>>> import numpy as np
>>> np.set_printoptions(precision=2, suppress=True, linewidth=160, sign=" ")
>>> K = np.load("m.npy")
>>> K
array([[ 0,  0,  1],
       [ 0,  0, -1],
       [-1,  1,  0]])
>>> U, sv, Vt = np.linalg.svd(K)
>>> vecs = Vt[:(sv > 1e-8).sum()]
>>> rng = np.random.default_rng(3726)
>>> vec = K[0] + -3 * K[2] + rng.integers(2) * np.eye(3)[1]
>>> print(vec)
[ 3. -3.  1.]
>>> np.diag(vecs.T @ vecs)
array([ 0.5,  0.5,  1. ])
>>> vec = np.array([1, -2, 1])
>>> vec @ K @ vec
np.int64(0)
>>> Q = np.linalg.solve(np.eye(3) - K, np.eye(3) + K)
>>> np.round(Q @ Q.T, 2) + 0
array([[ 1.,  0.,  0.],
       [ 0.,  1.,  0.],
       [ 0.,  0.,  1.]])
>>> rk = np.linalg.matrix_rank(K)
>>> rk
np.int64(2)
>>> null = np.linalg.svd(K)[2][rk:].T
>>> np.allclose(K @ null, 0)
True
>>> [int(np.linalg.matrix_rank(np.delete(K, i, axis=0))) for i in range(3)]
[2, 2, 1]
>>> W0 = np.load("data.npy")
>>> print(W0)
[[ 0.4   0.3   0.    0.3 ]
 [ 0.    0.5   0.25  0.25]
 [ 0.33  0.    0.33  0.33]
 [ 0.22  0.33  0.    0.44]]
>>> Q, R = np.linalg.qr(W0)
>>> print(np.allclose(R.T @ R, W0.T @ W0))
True
>>> np.trace(Q @ Q.T)
np.float64(4.0)
>>> print(round(float(abs(R[0, 0])), 2), round(np.linalg.norm(W0[:, 0]), 2))
0.57 0.57
>>> R
array([[-0.57, -0.34, -0.2 , -0.58],
       [ 0.  , -0.58, -0.1 , -0.28],
       [ 0.  ,  0.  , -0.35, -0.09],
       [ 0.  ,  0.  ,  0.  ,  0.18]])
>>> np.abs(np.diag(R))
array([ 0.57,  0.58,  0.35,  0.18])
>>> print(np.round(Q.T @ Q, 2) + 0)
[[ 1.  0.  0.  0.]
 [ 0.  1.  0.  0.]
 [ 0.  0.  1.  0.]
 [ 0.  0.  0.  1.]]
>>> other = np.linalg.inv(W0)
>>> np.linalg.det(W0) * other
array([[ 0.07, -0.01,  0.01, -0.05],
       [ 0.04,  0.04, -0.03, -0.03],
       [-0.01,  0.03,  0.04, -0.04],
       [-0.06, -0.02,  0.02,  0.09]])
>>> np.round(np.linalg.cond(W0), 2)
np.float64(7.46)
>>> round(np.linalg.slogdet(W0)[0], 2)
np.float64(1.0)
>>> print((np.abs(other) > 1e-9).astype(int))
[[ 1  1  1  1]
 [ 1  1  1  1]
 [ 1  1  1  1]
 [ 1  1  1  1]]
>>> round(np.linalg.det(W0), 2)
np.float64(0.02)
>>> np.allclose(W0, W0.T)
False
>>> round(np.abs(np.linalg.eigvals(W0)).max(), 2)
np.float64(1.0)
>>> mat = np.load("out17.npy")
>>> mat
array([[-17.17,  15.04,  10.38, -17.71],
       [-14.95,  15.21,  11.5 , -15.52],
       [-14.66,  13.99,   8.92, -14.25],
       [-17.5 ,  16.83,  10.51, -14.41],
       [-15.7 ,  14.2 ,  10.12, -15.57],
       [-14.62,  13.96,   9.86, -15.78],
       [-15.09,  15.82,   9.54, -14.54],
       [-15.48,  15.32,  10.53, -14.39],
       [-14.27,  16.25,   9.33, -15.51],
       [-16.18,  15.14,   8.63, -14.1 ],
       [-15.48,  16.27,   8.72, -14.39],
       [-14.57,  14.8 ,   9.95, -16.77],
       [-15.46,  15.13,  10.19, -13.71],
       [-15.26,  14.95,   9.32, -14.48],
       [-13.29,  13.68,   8.76, -17.25],
       [-15.49,  16.2 ,  10.48, -16.54],
       [-13.69,  14.62,  10.89, -15.37],
       [-15.25,  15.  ,   9.73, -14.28],
       [-15.75,  16.42,   9.78, -13.97],
       [-14.65,  14.8 ,  11.35, -15.21],
       [-14.19,  14.63,   8.49, -16.37],
       [-14.47,  15.96,  11.44, -13.58],
       [-17.17,  14.1 ,   7.77, -14.44],
       [-13.43,  14.34,   9.11, -15.67],
       [-15.91,  15.9 ,   9.91, -13.84],
       [-13.98,  13.26,  10.26, -14.1 ],
       [-16.27,  14.32,  10.39, -14.52],
       [-14.04,  15.  ,   9.73, -14.59]])
>>> z = rng.permutation(3)
>>> z
array([ 2,  1,  0])
>>> other = K[z][:, z]
>>> print(other)
[[ 0  1 -1]
 [-1  0  0]
 [ 1  0  0]]
>>> np.sort(np.abs(np.linalg.eigvals(other)))
array([ 0.  ,  1.41,  1.41])
>>> np.trace(other)
np.int64(0)
>>> np.allclose(other, K)
False
>>> print(np.round(np.linalg.det(other), 2), round(np.linalg.det(K[z]), 2))
0.0 0.0
>>> other = np.c_[mat[:, :2] @ np.array([[3, -1], [-3, 7]]), np.array([-3, 3, 0, -1, 1, -3, -2, -1, -1, 2, 0, 3, 3, 2, 2, -3, -2, -1, -2, 0, 0, 3, 3, 1, 0, -3, 2, 0])]
>>> print(other)
[[ -96.63  122.45   -3.  ]
 [ -90.48  121.42    3.  ]
 [ -85.95  112.59    0.  ]
 [-102.99  135.31   -1.  ]
 [ -89.7   115.1     1.  ]
 [ -85.74  112.34   -3.  ]
 [ -92.73  125.83   -2.  ]
 [ -92.4   122.72   -1.  ]
 [ -91.56  128.02   -1.  ]
 [ -93.96  122.16    2.  ]
 [ -95.25  129.37    0.  ]
 [ -88.11  118.17    3.  ]
 [ -91.77  121.37    3.  ]
 [ -90.63  119.91    2.  ]
 [ -80.91  109.05    2.  ]
 [ -95.07  128.89   -3.  ]
 [ -84.93  116.03   -2.  ]
 [ -90.75  120.25   -1.  ]
 [ -96.51  130.69   -2.  ]
 [ -88.35  118.25    0.  ]
 [ -86.46  116.6     0.  ]
 [ -91.29  126.19    3.  ]
 [ -93.81  115.87    3.  ]
 [ -83.31  113.81    1.  ]
 [ -95.43  127.21    0.  ]
 [ -81.72  106.8    -3.  ]
 [ -91.77  116.51    2.  ]
 [ -87.12  119.04    0.  ]]
>>> np.linalg.matrix_rank(np.c_[mat, other])
np.int64(5)
>>> np.linalg.matrix_rank(other)
np.int64(3)
>>> np.round(np.linalg.lstsq(mat, other[:, 0])[0], 2) + 0
array([ 3., -3.,  0.,  0.])
>>> feats = np.load("arr.npy")
>>> feats
array([[ 1.7,  0.1, -0.4,  0. ],
       [ 1.7,  0.7, -0.4, -1. ],
       [-0.9, -1.2, -1.2,  2.5],
       [ 0.6,  1.4,  0.4, -1.1]])
>>> np.linalg.eigvals(feats)
array([ 1.86+0.j  ,  0.2 +0.68j,  0.2 -0.68j, -2.16+0.j  ])
>>> np.kron(np.eye(2, dtype=int), feats)
array([[ 1.7,  0.1, -0.4,  0. ,  0. ,  0. , -0. ,  0. ],
       [ 1.7,  0.7, -0.4, -1. ,  0. ,  0. , -0. , -0. ],
       [-0.9, -1.2, -1.2,  2.5, -0. , -0. , -0. ,  0. ],
       [ 0.6,  1.4,  0.4, -1.1,  0. ,  0. ,  0. , -0. ],
       [ 0. ,  0. , -0. ,  0. ,  1.7,  0.1, -0.4,  0. ],
       [ 0. ,  0. , -0. , -0. ,  1.7,  0.7, -0.4, -1. ],
       [-0. , -0. , -0. ,  0. , -0.9, -1.2, -1.2,  2.5],
       [ 0. ,  0. ,  0. , -0. ,  0.6,  1.4,  0.4, -1.1]])
>>> np.poly(feats)
array([ 1.  , -0.1 , -3.62,  1.75, -2.02])
>>> vec = np.array([0, 1, 1, 3])
>>> y = feats @ vec
>>> coef, lr = np.zeros(4), 1 / np.linalg.norm(feats, 2) ** 2
>>> for i in range(12):
...     coef -= lr * feats.T @ (feats @ coef - y)
...     if i % 2 == 0: print(i, round(np.linalg.norm(feats @ coef - y), 2))
... 
0 1.5
2 1.36
4 1.28
6 1.22
8 1.17
10 1.12
>>> round(np.linalg.cond(feats), 2)
np.float64(11.99)
>>> coef
array([-0.48, -0.24, -0.47,  1.4 ])
>>> z = rng.permutation(4)
>>> z
array([ 2,  3,  0,  1])
>>> other = feats[z][:, z]
>>> np.diag(other)
array([-1.2, -1.1,  1.7,  0.7])
>>> np.sort(np.abs(np.linalg.eigvals(other)))
array([ 0.71,  0.71,  1.86,  2.16])
>>> data = np.loadtxt("sample5.csv", delimiter=",")
>>> data
array([[ 0.,  0.,  1.],
       [ 0.,  0.,  1.],
       [ 1.,  1.,  0.]])
>>> data.sum(axis=0)
array([ 1.,  1.,  2.])
>>> print(data @ data)
[[ 1.  1.  0.]
 [ 1.  1.  0.]
 [ 0.  0.  2.]]
>>> np.argwhere(np.triu(data))
array([[ 0,  2],
       [ 1,  2]])
>>> low = np.diag(data.sum(axis=1)) - data
>>> print(low @ np.ones(3))
[ 0.  0.  0.]
>>> low
array([[ 1.,  0., -1.],
       [ 0.,  1., -1.],
       [-1., -1.,  2.]])
>>> vec = np.array([4, 0, 3])
>>> h1 = np.maximum(data @ vec, 0)
>>> np.tanh(data @ vec)
array([ 1.,  1.,  1.])
>>> print(np.maximum(data @ vec, 0) - np.maximum(-data @ vec, 0))
[ 3.  3.  4.]
>>> data.T @ h1
array([ 4.,  4.,  6.])
>>> w, vecs = np.linalg.eigh(data)
>>> (w > 1e-8).sum(), (w < -1e-8).sum()
(np.int64(1), np.int64(1))
>>> print(np.round(vecs.T @ vecs, 2) + 0)
[[ 1.  0.  0.]
 [ 0.  1.  0.]
 [ 0.  0.  1.]]
>>> print(np.linalg.eigvalsh(data + -2 * np.eye(3)))
[-3.41 -2.   -0.59]
>>> np.linalg.svd(data, compute_uv=False)
array([ 1.41,  1.41,  0.  ])
>>> other = data / np.sqrt((data ** 2).mean(axis=1, keepdims=True))
>>> data - data.mean(axis=1, keepdims=True)
array([[-0.33, -0.33,  0.67],
       [-0.33, -0.33,  0.67],
       [ 0.33,  0.33, -0.67]])
>>> np.linalg.matrix_rank(other) == np.linalg.matrix_rank(data)
np.True_
>>> E = np.loadtxt("dump.csv", delimiter=",")
>>> E
array([[ 1.  ,  0.  ,  0.  ,  0.  ],
       [ 0.  , -0.87,  0.  , -0.48],
       [ 0.  ,  0.  ,  1.  ,  0.  ],
       [ 0.  ,  0.48,  0.  , -0.87]])
>>> proj = np.triu(np.array([[1, 0, -1, -3], [-2, 1, 3, 2], [1, -2, 2, 3], [0, -3, -2, -1]]), 1) + np.eye(4)
>>> other = proj @ E @ np.linalg.inv(proj)
>>> print(proj @ E - E @ proj)
[[ 0.   -1.45  0.    5.62]
 [ 0.    0.97  5.62  0.  ]
 [ 0.    1.45  0.   -5.62]
 [ 0.    0.   -1.45 -0.97]]
>>> np.poly(other)
array([ 1.  , -0.25, -1.5 , -0.25,  1.  ])
>>> round(float(np.trace(other)), 2), round(np.trace(E), 2)
(0.25, np.float64(0.25))
>>> print(np.linalg.matrix_rank(other))
4
>>> other
array([[  1.  ,  -1.45,   4.36,  -4.56],
       [  0.  ,   0.09,   2.72, -10.57],
       [  0.  ,   1.45,  -3.36,   4.56],
       [  0.  ,   0.48,  -1.45,   2.52]])
>>> arr = np.load("x.npy")
>>> arr
array([[-0.49,  0.28, -4.97],
       [ 0.43,  3.84,  3.17],
       [-3.9 , -1.67,  2.64],
       [ 4.  , -1.53,  2.58],
       [ 1.48,  4.08, -2.48],
       [ 0.69, -3.11,  3.85],
       [ 4.91, -0.34,  0.88],
       [ 4.16, -2.78, -0.16],
       [ 3.2 , -1.14,  3.67],
       [-0.02, -2.97,  4.02],
       [-1.26, -4.01,  2.7 ]])
>>> basis = arr[[4, 1]].astype(float)
>>> for _ in range(3):
...     z = np.linalg.norm(arr[:, None] - basis, axis=-1).argmin(axis=1)
...     basis = np.array([arr[z == j].mean(axis=0) for j in range(2)])
... 
>>> z
array([ 0,  1,  1,  1,  0,  1,  0,  0,  1,  1,  1])
>>> basis
array([[ 2.52,  0.31, -1.68],
       [ 0.45, -1.51,  3.23]])
>>> np.abs(basis[1] - basis[0]).argmax()
np.int64(2)
>>> Q, R = np.linalg.qr(arr)
>>> Q.round(2) + 0
array([[-0.05, -0.03,  0.54],
       [ 0.05, -0.43, -0.6 ],
       [-0.42,  0.22, -0.25],
       [ 0.43,  0.14, -0.13],
       [ 0.16, -0.47,  0.04],
       [ 0.07,  0.34, -0.22],
       [ 0.52,  0.  , -0.01],
       [ 0.44,  0.28,  0.26],
       [ 0.34,  0.1 , -0.29],
       [ 0.  ,  0.33, -0.26],
       [-0.13,  0.46, -0.07]])
>>> print(np.abs(np.diag(R)))
[ 9.36  8.94  8.87]
>>> round(float(np.trace(Q @ Q.T)), 2)
3.0
>>> np.allclose(R.T @ R, arr.T @ arr)
True
>>> Q.shape, R.shape
((11, 3), (3, 3))
>>> basis = np.array([[-1.4, 0.9, -0.1, -0.1]])
>>> A = np.array([[-3],
...     [-1],
...     [3],
...     [2],
...     [0],
...     [1],
...     [2],
...     [3],
...     [2],
...     [-1],
...     [-3],
...     [-3],
...     [-2],
...     [-3],
...     [1],
...     [0],
...     [2],
...     [-2],
...     [0]]) @ basis + 0.02 * rng.normal(size=(19, 4))
>>> print(A.round(2) + 0)
[[ 4.22 -2.72  0.32  0.29]
 [ 1.44 -0.93  0.13  0.11]
 [-4.2   2.69 -0.31 -0.31]
 [-2.79  1.83 -0.19 -0.21]
 [ 0.    0.01  0.02 -0.02]
 [-1.42  0.9  -0.11 -0.09]
 [-2.81  1.82 -0.17 -0.21]
 [-4.18  2.75 -0.27 -0.3 ]
 [-2.8   1.78 -0.2  -0.2 ]
 [ 1.42 -0.91  0.09  0.11]
 [ 4.19 -2.69  0.29  0.28]
 [ 4.2  -2.71  0.31  0.28]
 [ 2.82 -1.85  0.2   0.2 ]
 [ 4.2  -2.73  0.3   0.33]
 [-1.42  0.92 -0.09 -0.12]
 [ 0.02 -0.01  0.01 -0.02]
 [-2.78  1.8  -0.2  -0.19]
 [ 2.8  -1.82  0.21  0.21]
 [-0.03  0.01 -0.02 -0.02]]
>>> [round(float(x), 2) for x in np.linalg.svd(A, compute_uv=False)[:3]]
[15.17, 0.09, 0.06]
>>> np.linalg.cond(A) > 100
np.True_
>>> z = A[:, 1] > np.median(A[:, 1])
>>> u = A[z].mean(axis=0) - A[~z].mean(axis=0)
>>> u
array([-5.03,  3.25, -0.36, -0.36])
>>> ((A - A.mean(axis=0)) @ u > 0).astype(int)
array([ 0,  0,  1,  1,  1,  1,  1,  1,  1,  0,  0,  0,  0,  0,  1,  1,  1,  0,  1])
>>> np.round((((A - A.mean(axis=0)) @ u > 0) == z).mean(), 2)
np.float64(0.89)
>>> other = np.c_[A[:, :2] @ np.array([[-1, 3], [2, -2]]), np.array([1, 0, 3, 0, 3, 3, 0, 3, 2, 1, 0, 1, 3, 0, 1, 3, 1, 3, 3])]
>>> other
array([[ -9.65,  18.09,   1.  ],
       [ -3.3 ,   6.19,   0.  ],
       [  9.58, -17.99,   3.  ],
       [  6.44, -12.02,   0.  ],
       [  0.02,  -0.01,   3.  ],
       [  3.23,  -6.07,   3.  ],
       [  6.46, -12.08,   0.  ],
       [  9.68, -18.05,   3.  ],
       [  6.35, -11.96,   2.  ],
       [ -3.25,   6.1 ,   1.  ],
       [ -9.58,  17.96,   0.  ],
       [ -9.62,  18.01,   1.  ],
       [ -6.53,  12.16,   3.  ],
       [ -9.66,  18.06,   0.  ],
       [  3.26,  -6.1 ,   1.  ],
       [ -0.05,   0.09,   3.  ],
       [  6.39, -11.95,   1.  ],
       [ -6.43,  12.02,   3.  ],
       [  0.05,  -0.1 ,   3.  ]])
>>> print(np.round(np.linalg.norm(other - A @ np.linalg.lstsq(A, other)[0], axis=0), 2) + 0)
[ 0.    0.    7.33]
>>> np.linalg.norm(np.linalg.qr(A)[0].T @ other, axis=0) ** 2 / ((other ** 2).sum(axis=0) + 1e-12)
array([ 1.  ,  1.  ,  0.34])
